>>> import numpy as np
>>> import numpy.linalg as la
>>> np.set_printoptions(precision=2, suppress=True, linewidth=120)
>>> def rd(a):
...     return np.round(a, 2) + 0
... 
>>> data = np.load("out3.npy")
>>> print(data)
[[  1  -4  16 -64]
 [  1  -3   9 -27]
 [  1  -2   4  -8]
 [  1  -1   1  -1]
 [  1   0   0   0]
 [  1   1   1   1]
 [  1   2   4   8]]
>>> # column 3 dominates
>>> x = np.array([-1, 0, -1, 3])
>>> y = data @ x
>>> print(rd(la.pinv(data) @ data))
[[1. 0. 0. 0.]
 [0. 1. 0. 0.]
 [0. 0. 1. 0.]
 [0. 0. 0. 1.]]
>>> print(y)
[-209  -91  -29   -5   -1    1   19]
>>> rng = np.random.default_rng(88)
>>> y = y + 0.05 * rng.normal(size=7)
>>> print(rd(y))
[-209.04  -91.03  -29.05   -4.98   -1.02    1.05   19.05]
>>> c, *_ = la.lstsq(data, y)
>>> print(rd(la.norm(y - data @ c)))
0.05
>>> print(rd(c))
[-0.99  0.02 -1.    3.  ]
>>> print(rd(data.T @ (y - data @ c)))
[0. 0. 0. 0.]
>>> B = np.c_[data[:, :2] @ np.array([[1, -2], [3, 5]]), np.array([4, -1, -1, -1, 4, 2, -5])]
>>> print(B)
[[-11 -22   4]
 [ -8 -17  -1]
 [ -5 -12  -1]
 [ -2  -7  -1]
 [  1  -2   4]
 [  4   3   2]
 [  7   8  -5]]
>>> print(la.matrix_rank(B))
3
>>> x = np.array([0, -2, -3, -2])
>>> y = data @ x
>>> c, lr = np.zeros(4), 1 / la.norm(data, 2) ** 2
>>> for i in range(40):
...     c -= lr * data.T @ (data @ c - y)
...     if i % 10 == 0: print(i, round(la.norm(data @ c - y), 2))
... 
0 24.26
10 22.24
20 20.4
30 18.71
>>> print(rd(la.cond(data)))
51.87
>>> proj = data @ la.solve(data.T @ data, data.T)
>>> print(rd(np.diag(proj)))
[0.93 0.45 0.45 0.33 0.45 0.45 0.93]
>>> print(data.reshape(2, -1))
[[  1  -4  16 -64   1  -3   9 -27   1  -2   4  -8   1  -1]
 [  1  -1   1   0   0   0   1   1   1   1   1   2   4   8]]
>>> T = data.reshape(7, 2, -1)
>>> print(np.einsum("ihd,jhd->hij", T, T).shape)
(2, 7, 7)
>>> print(np.einsum("ihd,ihd->ih", T, T))
[[  17 4352]
 [  10  810]
 [   5   80]
 [   2    2]
 [   1    0]
 [   2    2]
 [   5   80]]
